$ python3 -q
>>> import numpy as np
>>> np.set_printoptions(precision=1, suppress=True, linewidth=160)
>>> rnd = lambda a: np.round(a, 1) + 0
>>> O, _ = np.linalg.qr(np.array([[-0.7, 1.1, -0.8, -0.5, 0.9],
...     [0.3, -0.9, -1.5, -0.2, 0.5],
...     [-0.4, -0.3, 1.4, 0.9, -0.5],
...     [0.3, 0.2, -0.3, 0.5, -0.6],
...     [1.2, -2.8, -0.6, 0.5, -0.5]]))
>>> w = np.array([1, 2, -1, 2, 1])
>>> data = O @ np.diag(w) @ O.T
>>> print(rnd(data))
[[ 0.3 -0.8  0.7  0.1  0. ]
 [-0.8  0.2  0.8  0.1  0. ]
 [ 0.7  0.8  1.4  0.   0.3]
 [ 0.1  0.1  0.   1.9 -0.2]
 [ 0.   0.   0.3 -0.2  1.1]]
>>> U, sig, VT = np.linalg.svd(data, full_matrices=False)
>>> rnd(sig / sig[0])
array([1. , 1. , 0.5, 0.5, 0.5])
>>> rnd(sig)
array([2., 2., 1., 1., 1.])
>>> rnd(np.sqrt((sig ** 2).sum())), rnd(np.linalg.norm(data))
(np.float64(3.3), np.float64(3.3))
>>> np.allclose(U * sig @ VT, data)
True
>>> rnd(np.cumsum(sig ** 2) / np.sum(sig ** 2))
array([0.4, 0.7, 0.8, 0.9, 1. ])
>>> J = np.load("test11.npy")
>>> J
array([[-3.,  4.,  0.,  0.],
       [ 4., -3.,  4.,  0.],
       [ 0.,  4., -3.,  4.],
       [ 0.,  0.,  4.,  1.]])
>>> cov = J.T @ J
>>> print(rnd(np.linalg.svd(J, compute_uv=False) ** 2))
[83.3 20.4 19.3  1. ]
>>> rnd(np.linalg.eigvalsh(cov)[::-1])
array([83.3, 20.4, 19.3,  1. ])
>>> (J @ J.T).shape
(4, 4)
>>> cov
array([[ 25., -24.,  16.,   0.],
       [-24.,  41., -24.,  16.],
       [ 16., -24.,  41.,  -8.],
       [  0.,  16.,  -8.,  17.]])
>>> print(np.trace(cov), (J ** 2).sum())
124.0 124.0
>>> rng = np.random.default_rng(411)
>>> idx = rng.permutation(4)
>>> A2 = J[:, idx] * rng.choice([-1, 1], 4)
>>> A2
array([[ 0., -3.,  4., -0.],
       [ 0.,  4., -3., -4.],
       [ 4.,  0.,  4.,  3.],
       [ 1.,  0.,  0., -4.]])
>>> U, _, VT = np.linalg.svd(J.T @ A2)
>>> print(rnd(np.linalg.lstsq(J, A2)[0]))
[[ 0.  1.  0.  0.]
 [ 0.  0.  1.  0.]
 [ 0.  0.  0. -1.]
 [ 1.  0.  0.  0.]]
>>> rnd(U @ VT)
array([[ 0.,  1.,  0.,  0.],
       [ 0.,  0.,  1.,  0.],
       [ 0.,  0.,  0., -1.],
       [ 1.,  0.,  0.,  0.]])
>>> idx
array([3, 0, 1, 2])
>>> w, evecs = np.linalg.eig(J)
>>> rnd(w)
array([-9.1, -4.4,  1. ,  4.5])
>>> rnd(np.sort(np.linalg.eigvals(J.T)))
array([-9.1, -4.4,  1. ,  4.5])
>>> rnd(np.prod(w))
np.float64(181.0)
>>> print(np.kron(np.eye(2, dtype=int), J))
[[-3.  4.  0.  0. -0.  0.  0.  0.]
 [ 4. -3.  4.  0.  0. -0.  0.  0.]
 [ 0.  4. -3.  4.  0.  0. -0.  0.]
 [ 0.  0.  4.  1.  0.  0.  0.  0.]
 [-0.  0.  0.  0. -3.  4.  0.  0.]
 [ 0. -0.  0.  0.  4. -3.  4.  0.]
 [ 0.  0. -0.  0.  0.  4. -3.  4.]
 [ 0.  0.  0.  0.  0.  0.  4.  1.]]
>>> print(np.einsum("ii->", J))
-8.0
